$ python3 -q
>>> import numpy as np
>>> import numpy.linalg as la
>>> np.set_printoptions(precision=2, suppress=True, linewidth=200, floatmode="fixed")
>>> rnd = lambda a: np.round(a, 2) + 0
>>> rng = np.random.default_rng(2814)
>>> X = np.array([[3, 1, 0, 3], [-1, 3, -1, -2], [1, 3, -3, 1]]) * (rng.random((3, 4)) < 0.3)
>>> X
array([[ 3,  1,  0,  0],
       [-1,  3,  0, -2],
       [ 0,  3,  0,  1]])
>>> M2 = X / np.sqrt((X ** 2).mean(axis=1, keepdims=True))
>>> rnd(M2[1])
array([-0.53,  1.60,  0.00, -1.07])
>>> la.matrix_rank(M2) == la.matrix_rank(X)
np.True_
>>> la.matrix_rank(X - X.mean(axis=1, keepdims=True))
np.int64(3)
>>> E = np.loadtxt("run0.csv", delimiter=",")
>>> E
array([[  1.00,  -3.00,   9.00, -27.00],
       [  1.00,  -2.00,   4.00,  -8.00],
       [  1.00,  -1.00,   1.00,  -1.00],
       [  1.00,   0.00,   0.00,   0.00]])
>>> # row 0 dominates
>>> O = E.astype(float).copy()
>>> for j in range(4):
...     O[:, j] -= O[:, :j] @ (O[:, :j].T @ O[:, j])
...     O[:, j] /= la.norm(O[:, j])
... 
>>> rnd(O.T @ E)
array([[  2.00,  -3.00,   7.00, -18.00],
       [  0.00,   2.24,  -6.71,  19.68],
       [  0.00,   0.00,   2.00,  -9.00],
       [  0.00,   0.00,   0.00,   1.34]])
>>> np.kron(np.eye(2, dtype=int), E)
array([[  1.00,  -3.00,   9.00, -27.00,   0.00,  -0.00,   0.00,  -0.00],
       [  1.00,  -2.00,   4.00,  -8.00,   0.00,  -0.00,   0.00,  -0.00],
       [  1.00,  -1.00,   1.00,  -1.00,   0.00,  -0.00,   0.00,  -0.00],
       [  1.00,   0.00,   0.00,   0.00,   0.00,   0.00,   0.00,   0.00],
       [  0.00,  -0.00,   0.00,  -0.00,   1.00,  -3.00,   9.00, -27.00],
       [  0.00,  -0.00,   0.00,  -0.00,   1.00,  -2.00,   4.00,  -8.00],
       [  0.00,  -0.00,   0.00,  -0.00,   1.00,  -1.00,   1.00,  -1.00],
       [  0.00,   0.00,   0.00,   0.00,   1.00,   0.00,   0.00,   0.00]])
>>> rnd(la.det(E.T))
np.float64(12.0)
>>> rnd(la.eigvals(E).sum().real)
np.float64(0.0)
>>> M = np.load("x.npy")
>>> M
array([[  0.75, -14.96,  -8.23],
       [  0.11,  16.63,   0.95],
       [  1.60, -14.64,  -7.19],
       [  0.70, -13.42,  -8.05],
       [  0.72, -14.76,  -7.68],
       [ -1.50,  16.30,   3.64],
       [ -1.03,  17.65,   4.24],
       [ -0.72,  15.72,   4.19],
       [  2.16, -15.76,  -6.07],
       [  0.80, -14.66,  -8.48],
       [  2.13, -14.76,  -8.26]])
>>> cov = np.cov(M, rowvar=False)
>>> cov.shape
(3, 3)
>>> M2 = np.c_[M[:, :1] @ np.array([[6]]), np.array([2, 2, 0, 2, 1, 2, 0, 2, 1, 2, 2])]
>>> rnd(M2)
array([[ 4.50,  2.00],
       [ 0.66,  2.00],
       [ 9.60,  0.00],
       [ 4.20,  2.00],
       [ 4.32,  1.00],
       [-9.00,  2.00],
       [-6.18,  0.00],
       [-4.32,  2.00],
       [12.96,  1.00],
       [ 4.80,  2.00],
       [12.78,  2.00]])
>>> rnd(la.norm(M2 - M @ la.lstsq(M, M2)[0], axis=0))
array([0.00, 2.47])
>>> la.matrix_rank(np.c_[M, M2])
np.int64(4)
>>> rnd(la.lstsq(M, M2[:, 0])[0])
array([6.00, 0.00, 0.00])
>>> O, evecs = la.qr(M[:, :2])[0], la.qr(M[:, 2:])[0]
>>> sigma = la.svd(O.T @ evecs, compute_uv=False)
>>> (sigma > 0.9).sum()
np.int64(1)
>>> rnd(np.degrees(np.arccos(sigma.clip(0, 1))))
array([22.39])
>>> proj = M @ la.solve(M.T @ M, M.T)
>>> np.allclose(proj @ proj, proj)
True
>>> rnd(np.trace(proj))
np.float64(3.0)
>>> la.matrix_rank(np.eye(11) - proj)
np.int64(8)
>>> rnd(np.diag(proj))
array([0.23, 0.60, 0.15, 0.24, 0.20, 0.28, 0.20, 0.15, 0.37, 0.25, 0.34])
>>> rnd(la.svd(M, compute_uv=False))
array([55.05,  8.48,  2.00])
>>> M.sum(axis=0)
array([  5.72, -36.66, -40.94])
>>> mat = np.maximum(np.array([[2],
...     [-2],
...     [-2],
...     [1],
...     [-2],
...     [-1],
...     [-1],
...     [2],
...     [-2],
...     [0],
...     [-2],
...     [0],
...     [-1],
...     [2],
...     [1]]) @ np.array([[3, 1, -3, -3]]) + np.array([1, 1, 1, -1]), 0)
>>> mat
array([[7, 3, 0, 0],
       [0, 0, 7, 5],
       [0, 0, 7, 5],
       [4, 2, 0, 0],
       [0, 0, 7, 5],
       [0, 0, 4, 2],
       [0, 0, 4, 2],
       [7, 3, 0, 0],
       [0, 0, 7, 5],
       [1, 1, 1, 0],
       [0, 0, 7, 5],
       [1, 1, 1, 0],
       [0, 0, 4, 2],
       [7, 3, 0, 0],
       [4, 2, 0, 0]])
>>> x = np.array([3, 1, -2, -2])
>>> rhs = mat @ x
>>> rnd(la.pinv(mat) @ mat)
array([[1.00, 0.00, 0.00, 0.00],
       [0.00, 1.00, 0.00, 0.00],
       [0.00, 0.00, 1.00, 0.00],
       [0.00, 0.00, 0.00, 1.00]])
>>> rnd(la.lstsq(mat, rhs)[0])
array([ 3.00,  1.00, -2.00, -2.00])
>>> rhs
array([ 24, -24, -24,  14, -24, -12, -12,  24, -24,   2, -24,   2, -12,  24,  14])
>>> rhs = rhs + 0.3 * rng.normal(size=15)
>>> rnd(rhs)
array([ 24.14, -23.78, -24.15,  14.13, -23.89, -12.33, -12.03,  23.73, -23.54,   1.74, -24.22,   1.72, -11.90,  23.67,  14.12])
>>> coef, *_ = la.lstsq(mat, rhs)
>>> [round(float(la.norm(la.solve(mat.T @ mat + lam * np.eye(4), mat.T @ rhs))), 2) for lam in (0, 1, 10, 100)]
[4.21, 4.17, 4.04, 3.11]
>>> rnd(la.norm(rhs - mat @ coef))
np.float64(0.8)
